>>> import numpy as np
>>> np.set_printoptions(precision=3, suppress=True, linewidth=160)
>>> def rd(a):
...     return np.round(a, 3) + 0
... 
>>> data = np.load("case8.npy")
>>> data
array([[0, 2, 0],
       [0, 0, 2],
       [2, 0, 0]])
>>> O, vecs = np.linalg.qr(data[:, :1])[0], np.linalg.qr(data[:, 1:])[0]
>>> s = np.linalg.svd(O.T @ vecs, compute_uv=False)
>>> s
array([0.])
>>> np.degrees(np.arccos(s.clip(0, 1)))
array([90.])
>>> rd(np.linalg.norm(O @ O.T - vecs @ vecs.T, 2))
np.float64(1.0)
>>> M = np.load("sample4.npy")
>>> M
array([[0, 0, 0, 0, 1],
       [0, 0, 1, 1, 0],
       [0, 1, 0, 0, 0],
       [0, 1, 0, 0, 0],
       [1, 0, 0, 0, 0]])
>>> rng = np.random.default_rng(81732)
>>> z = rng.permutation(5)
>>> z
array([4, 0, 1, 2, 3])
>>> M2 = M[z][:, z]
>>> np.diag(M2)
array([0, 0, 0, 0, 0])
>>> M2
array([[0, 1, 0, 0, 0],
       [1, 0, 0, 0, 0],
       [0, 0, 0, 1, 1],
       [0, 0, 1, 0, 0],
       [0, 0, 1, 0, 0]])
>>> left, s, VT = np.linalg.svd(M)
>>> rd(s)
array([1.414, 1.414, 1.   , 1.   , 0.   ])
>>> M2 = left[:, :4] @ np.diag(s[:4]) @ VT[:4]
>>> rd(np.linalg.norm(M - M2) / np.linalg.norm(M))
np.float64(0.0)
>>> rd(np.abs(M - M2).max())
np.float64(0.0)
>>> np.all(np.linalg.eigvalsh(M) > 0)
np.False_
>>> rd(np.linalg.eigvalsh(M).min())
np.float64(-1.414)
>>> [round(float(np.linalg.det(M[:i, :i])), 2) + 0 for i in range(1, 6)]
[0.0, 0.0, 0.0, 0.0, 0.0]
>>> rd(M @ np.linalg.pinv(M) @ M)
array([[0., 0., 0., 0., 1.],
       [0., 0., 1., 1., 0.],
       [0., 1., 0., 0., 0.],
       [0., 1., 0., 0., 0.],
       [1., 0., 0., 0., 0.]])
>>> np.allclose(M[:-1].T @ np.linalg.lstsq(M[:-1].T, M[-1])[0], M[-1])
False
>>> rd(np.trace(np.linalg.pinv(M) @ M))
np.float64(4.0)
>>> np.unique(M.round(6), axis=0).shape
(4, 5)
>>> mat = np.array([[4, -2, -3, 3], [-2, -1, 3, 3], [-3, 5, 0, 3]]) * (rng.random((3, 4)) < 0.3)
>>> mat
array([[ 4,  0,  0,  0],
       [ 0, -1,  0,  0],
       [ 0,  5,  0,  0]])
>>> rank = np.linalg.matrix_rank(mat)
>>> rank
np.int64(2)
>>> null = np.linalg.svd(mat)[2][rank:].T
>>> np.linalg.matrix_rank(mat.T @ mat), np.linalg.matrix_rank(mat @ mat.T)
(np.int64(2), np.int64(2))
>>> [int(np.linalg.matrix_rank(mat[:, :j + 1])) for j in range(4)]
[1, 2, 2, 2]
>>> np.allclose(mat @ null, 0)
True
>>> J = np.loadtxt("a.csv", delimiter=",")
>>> J
array([[15.378, -6.377, -0.07 , 10.14 ],
       [13.411, -6.135, -0.556,  9.084],
       [13.799, -5.402,  0.084, 10.672],
       [13.984, -4.151,  1.242,  9.583],
       [13.814, -4.367,  1.815, 11.566],
       [14.418, -5.416, -0.41 , 10.298],
       [15.261, -5.104,  0.957,  9.69 ],
       [14.082, -4.809,  0.399, 10.591],
       [13.887, -3.573,  0.722,  8.37 ],
       [14.937, -4.21 , -1.375,  9.478],
       [15.259, -4.342,  0.269,  8.63 ],
       [15.726, -4.946, -0.644, 11.236]])
>>> z = J[:, 0] > np.median(J[:, 0])
>>> u = J[z].mean(axis=0) - J[~z].mean(axis=0)
>>> (((J - J.mean(axis=0)) @ u > 0) == z).mean()
np.float64(1.0)
>>> C2 = np.cov(J, rowvar=False)
>>> np.argwhere(np.triu(np.abs(np.corrcoef(J.T)) > 0.8, 1))
array([], shape=(0, 2), dtype=int64)
>>> rd(C2)
array([[ 0.599, -0.059, -0.221,  0.048],
       [-0.059,  0.697,  0.263, -0.207],
       [-0.221,  0.263,  0.801,  0.11 ],
       [ 0.048, -0.207,  0.11 ,  0.979]])
>>> rd(np.corrcoef(J[:, 3], J[:, 1])[0, 1])
np.float64(-0.25)
>>> rd(np.linalg.eigvalsh(C2)[::-1])
array([1.136, 1.04 , 0.561, 0.34 ])
>>> cen = (J - J.mean(axis=0)) / J.std(axis=0)
>>> np.argwhere(np.abs(cen) > 2)
array([], shape=(0, 2), dtype=int64)
>>> cen.std(axis=0)
array([1., 1., 1., 1.])
>>> c = np.linalg.lstsq(np.delete(cen, 1, axis=1), cen[:, 1])[0]
>>> np.abs(c).argmax()
np.int64(1)
>>> rd(1 - np.var(cen[:, 1] - np.delete(cen, 1, axis=1) @ c))
np.float64(0.215)
>>> O, _ = np.linalg.qr(np.array([[-1.2, 0.6, -0.4], [-0.3, -0.5, 0.2], [-0.2, 0.4, 0.1]]))
>>> vecs, _ = np.linalg.qr(np.array([[2.0, 0.4, 0.8, 0.4],
...     [0.5, 1.3, 0.8, 1.8],
...     [-0.2, 0.4, 1.2, -0.5],
...     [0.3, 0.5, 2.7, -0.4]]))
>>> s = 10 * 0.7 ** np.arange(3)
>>> m1 = O[:, :3] * s @ vecs[:3]
>>> rd(m1)
array([[ 8.792, -2.58 ,  0.861,  3.089],
       [ 3.953,  4.039, -3.186, -2.39 ],
       [ 1.188, -4.579,  0.056, -2.931]])
>>> blk = np.stack([m1, -2 * m1, m1[::-1]])
>>> blk.shape
(3, 3, 4)
>>> rd(np.linalg.norm(blk, axis=(1, 2)))
array([13.153, 26.307, 13.153])
>>> np.linalg.matrix_rank(blk.reshape(3, -1))
np.int64(2)
>>> np.linalg.matrix_rank(blk)
array([3, 3, 3])
>>> u = np.array([0, -1])
>>> rd(np.correlate(m1[1], m1[0], "full"))
array([ 12.211,  15.881, -16.559,  14.211,  41.675, -21.845, -21.013])
>>> rd(np.convolve(m1[1], u))
array([ 0.   , -3.953, -4.039,  3.186,  2.39 ])
>>> def softmax(z):
...     e = np.exp(z - z.max(axis=-1, keepdims=True))
...     return e / e.sum(axis=-1, keepdims=True)
... 
>>> rd(softmax(m1).sum(axis=1))
array([1., 1., 1.])
>>> rd(softmax(m1[1]))
array([0.478, 0.521, 0.   , 0.001])
>>> rd(softmax(m1[1] + -3))
array([0.478, 0.521, 0.   , 0.001])
>>> scores = m1 @ m1.T / np.sqrt(4)
>>> rd(softmax(scores)[1] @ m1)
array([ 3.953,  4.039, -3.186, -2.39 ])
>>> softmax(scores).round(6).argmax(axis=1)
array([0, 1, 2])
>>> rd(softmax(scores + np.triu(np.full(scores.shape, -np.inf), 1)))
array([[1., 0., 0.],
       [0., 1., 0.],
       [0., 0., 1.]])
>>> rd(softmax(scores))
array([[1., 0., 0.],
       [0., 1., 0.],
       [0., 0., 1.]])
